$ python3 -q
>>> import numpy as np
>>> np.set_printoptions(precision=2, suppress=True, linewidth=100)
>>> def tidy(a):
...     return np.round(a, 2) + 0
... 
>>> F = np.loadtxt("data.csv", delimiter=",")
>>> F
array([[ 18.,   8.,  -2.,  -4.,   6., -17.,   8.,  -1.,  -9.,  -1.,  11.],
       [  8.,  48.,   1.,   6.,   5., -23.,  -4., -10., -12.,  -1., -12.],
       [ -2.,   1.,  48.,  12.,  -8.,  -5.,   3.,  -1.,   5.,  29.,   2.],
       [ -4.,   6.,  12.,  39., -13.,   5., -14., -10.,   0.,  10.,  19.],
       [  6.,   5.,  -8., -13.,  20.,  -9.,   8.,   6.,  -6.,  -9.,  -6.],
       [-17., -23.,  -5.,   5.,  -9.,  44.,   0.,   0.,   3.,  -4.,   0.],
       [  8.,  -4.,   3., -14.,   8.,   0.,  28.,  25.,   2.,  12.,   1.],
       [ -1., -10.,  -1., -10.,   6.,   0.,  25.,  42.,  17.,  18.,   2.],
       [ -9., -12.,   5.,   0.,  -6.,   3.,   2.,  17.,  17.,  12.,  -3.],
       [ -1.,  -1.,  29.,  10.,  -9.,  -4.,  12.,  18.,  12.,  30.,   5.],
       [ 11., -12.,   2.,  19.,  -6.,   0.,   1.,   2.,  -3.,   5.,  53.]])
>>> # equal to its transpose
>>> Uu, s, Vt = np.linalg.svd(F)
>>> evecs = Vt[:(s > 1e-8).sum()]
>>> rng = np.random.default_rng(57)
>>> x0 = F[8] + 3 * F[9] + rng.integers(2) * np.eye(11)[4]
>>> x0
array([-12., -15.,  92.,  30., -33.,  -9.,  38.,  71.,  53., 102.,  12.])
>>> tidy(np.diag(evecs.T @ evecs))
array([1.  , 1.  , 0.88, 0.97, 0.88, 0.98, 0.97, 0.89, 1.  , 0.43, 1.  ])
>>> np.linalg.matrix_rank(np.vstack([F, x0]))
np.int64(10)
>>> np.linalg.lstsq(F[:-1].T, F[-1])[2]
np.int32(10)
>>> tidy(np.trace(np.linalg.pinv(F) @ F))
np.float64(10.0)
>>> np.unique(F.round(6), axis=0).shape
(11, 11)
>>> lab = rng.permutation(11)
>>> lab
array([ 3,  8,  6,  2,  5,  0,  9,  7,  4,  1, 10])
>>> A2 = F[lab][:, lab]
>>> A2
array([[ 39.,   0., -14.,  12.,   5.,  -4.,  10., -10., -13.,   6.,  19.],
       [  0.,  17.,   2.,   5.,   3.,  -9.,  12.,  17.,  -6., -12.,  -3.],
       [-14.,   2.,  28.,   3.,   0.,   8.,  12.,  25.,   8.,  -4.,   1.],
       [ 12.,   5.,   3.,  48.,  -5.,  -2.,  29.,  -1.,  -8.,   1.,   2.],
       [  5.,   3.,   0.,  -5.,  44., -17.,  -4.,   0.,  -9., -23.,   0.],
       [ -4.,  -9.,   8.,  -2., -17.,  18.,  -1.,  -1.,   6.,   8.,  11.],
       [ 10.,  12.,  12.,  29.,  -4.,  -1.,  30.,  18.,  -9.,  -1.,   5.],
       [-10.,  17.,  25.,  -1.,   0.,  -1.,  18.,  42.,   6., -10.,   2.],
       [-13.,  -6.,   8.,  -8.,  -9.,   6.,  -9.,   6.,  20.,   5.,  -6.],
       [  6., -12.,  -4.,   1., -23.,   8.,  -1., -10.,   5.,  48., -12.],
       [ 19.,  -3.,   1.,   2.,   0.,  11.,   5.,   2.,  -6., -12.,  53.]])
>>> tidy(np.linalg.det(A2)), tidy(np.linalg.det(F[lab]))
(np.float64(0.0), np.float64(0.0))
>>> np.allclose(A2, F)
False
>>> Uu, s, Vt = np.linalg.svd(F)
>>> tidy(s)
array([92.69, 82.97, 77.93, 58.91, 29.77, 23.72, 11.88,  7.41,  1.27,  0.45,  0.  ])
>>> np.argmax(s[:-1] / (s[1:] + 1e-6)) + 1
np.int64(10)
>>> A2 = Uu[:, :10] @ np.diag(s[:10]) @ Vt[:10]
>>> tidy(np.linalg.norm(F - A2) / np.linalg.norm(F))
np.float64(0.0)
>>> A = np.loadtxt("m.csv", delimiter=",")
>>> tidy(A)
array([[ 1.  ,  0.  ,  0.  ,  0.  ,  0.  ],
       [ 0.  ,  0.87,  0.  ,  0.5 ,  0.  ],
       [ 0.  ,  0.  ,  1.  ,  0.  ,  0.  ],
       [ 0.  , -0.5 ,  0.  ,  0.87,  0.  ],
       [ 0.  ,  0.  ,  0.  ,  0.  ,  1.  ]])
>>> # 4 groups of indices that never mix
>>> x0 = np.array([-1, 0, 2, 0, 1])
>>> tidy(np.linalg.det(A))
np.float64(1.0)
>>> tidy(np.linalg.inv(A))
array([[ 1.  ,  0.  ,  0.  ,  0.  ,  0.  ],
       [ 0.  ,  0.87,  0.  , -0.5 ,  0.  ],
       [ 0.  ,  0.  ,  1.  ,  0.  ,  0.  ],
       [ 0.  ,  0.5 ,  0.  ,  0.87,  0.  ],
       [ 0.  ,  0.  ,  0.  ,  0.  ,  1.  ]])
>>> tidy(np.abs(np.linalg.eigvals(A)))
array([1., 1., 1., 1., 1.])
